$ python3 -q
>>> import numpy as np
>>> from numpy import linalg as LA
>>> np.set_printoptions(suppress=True, linewidth=120)
>>> M = np.array([[0, -1, -2, -2, 1, 1],
...     [0, 2, -1, -2, -1, -2],
...     [-2, 0, -1, 0, -2, -2],
...     [-1, 0, -1, -2, 0, 0],
...     [-2, 2, -1, -1, 1, 2],
...     [-2, -1, 2, 2, 0, -2],
...     [0, 1, 1, 2, 2, -2],
...     [0, 0, -2, 0, -2, 1],
...     [-1, 2, -2, 0, 2, 0],
...     [0, 7, -6, -10, -3, -7]])
>>> def softmax(z):
...     e = np.exp(z - z.max(axis=-1, keepdims=True))
...     return e / e.sum(axis=-1, keepdims=True)
... 
>>> np.round(softmax(M).sum(axis=1), 3)
array([1., 1., 1., 1., 1., 1., 1., 1., 1., 1.])
>>> att = M @ M.T / np.sqrt(6)
>>> softmax(att).round(6).argmax(axis=1)
array([9, 9, 9, 9, 4, 5, 6, 9, 9, 9])
>>> vec = np.array([9, 9, -2, 0, 6, -2])
>>> M @ np.eye(6)[1]
array([-1.,  2.,  0.,  0.,  2., -1.,  1.,  0.,  2.,  7.])
>>> M @ np.ones(6)
array([ -3.,  -4.,  -7.,  -4.,   1.,  -1.,   4.,  -3.,   1., -19.])
>>> M @ vec
array([ -1,  18, -24,  -7,   4, -27,  23, -10,  25,  71])
>>> np.einsum("ij,j->i", M, vec)
array([ -1,  18, -24,  -7,   4, -27,  23, -10,  25,  71])
>>> (M @ vec).argmax()
np.int64(9)
>>> W0 = np.load("layer15.npy")
>>> W0
array([[0, 1, 1, 0, 0, 0, 0, 0],
       [1, 0, 0, 0, 1, 0, 0, 1],
       [1, 0, 0, 0, 1, 0, 0, 1],
       [0, 0, 0, 0, 0, 1, 1, 0],
       [0, 1, 1, 0, 0, 0, 0, 1],
       [0, 0, 0, 1, 0, 0, 0, 0],
       [0, 0, 0, 1, 0, 0, 0, 0],
       [0, 1, 1, 0, 1, 0, 0, 0]])
>>> # rows 1 and 2 are equal
>>> round(np.trace(LA.pinv(W0) @ W0), 3)
np.float64(6.0)
>>> B = np.array([[0, 3], [3, 2], [3, 2], [0, 1], [1, 3], [0, 0], [0, 1], [0, 0]])
>>> B.T @ W0.T
array([[6, 1, 1, 0, 6, 0, 0, 7],
       [4, 6, 6, 1, 4, 1, 1, 7]])
>>> W0 @ B
array([[6, 4],
       [1, 6],
       [1, 6],
       [0, 1],
       [6, 4],
       [0, 1],
       [0, 1],
       [7, 7]])
>>> LA.matrix_rank(W0 @ B)
np.int64(2)
>>> np.vstack([W0, B.T]).shape
(10, 8)
>>> ev, vecs = LA.eigh(W0)
>>> np.unique(ev.round(6) + 0, return_counts=True)[1]
array([1, 1, 1, 2, 1, 1, 1])
>>> np.round(LA.svd(W0, compute_uv=False), 3) + 0
array([2.856, 2.177, 1.414, 1.414, 1.   , 0.322, 0.   , 0.   ])
>>> np.round(vecs.T @ vecs, 3) + 0
array([[1., 0., 0., 0., 0., 0., 0., 0.],
       [0., 1., 0., 0., 0., 0., 0., 0.],
       [0., 0., 1., 0., 0., 0., 0., 0.],
       [0., 0., 0., 1., 0., 0., 0., 0.],
       [0., 0., 0., 0., 1., 0., 0., 0.],
       [0., 0., 0., 0., 0., 1., 0., 0.],
       [0., 0., 0., 0., 0., 0., 1., 0.],
       [0., 0., 0., 0., 0., 0., 0., 1.]])
>>> np.round(vecs.T @ W0 @ vecs, 3) + 0
array([[-2.177,  0.   ,  0.   ,  0.   ,  0.   ,  0.   ,  0.   ,  0.   ],
       [ 0.   , -1.414,  0.   ,  0.   ,  0.   ,  0.   ,  0.   ,  0.   ],
       [ 0.   ,  0.   , -1.   ,  0.   ,  0.   ,  0.   ,  0.   ,  0.   ],
       [ 0.   ,  0.   ,  0.   ,  0.   ,  0.   ,  0.   ,  0.   ,  0.   ],
       [ 0.   ,  0.   ,  0.   ,  0.   ,  0.   ,  0.   ,  0.   ,  0.   ],
       [ 0.   ,  0.   ,  0.   ,  0.   ,  0.   ,  0.322,  0.   ,  0.   ],
       [ 0.   ,  0.   ,  0.   ,  0.   ,  0.   ,  0.   ,  1.414,  0.   ],
       [ 0.   ,  0.   ,  0.   ,  0.   ,  0.   ,  0.   ,  0.   ,  2.856]])
>>> np.round(np.abs(vecs[:, -1]), 3)
array([0.319, 0.456, 0.456, 0.   , 0.491, 0.   , 0.   , 0.491])
>>> ev.round(3) + 0
array([-2.177, -1.414, -1.   ,  0.   ,  0.   ,  0.322,  1.414,  2.856])
>>> round(float(ev.sum()), 3), np.trace(W0)
(0.0, np.int64(0))
>>> np.round(LA.eigvalsh(W0 + 5 * np.eye(8)), 3)
array([2.823, 3.586, 4.   , 5.   , 5.   , 5.322, 6.414, 7.856])
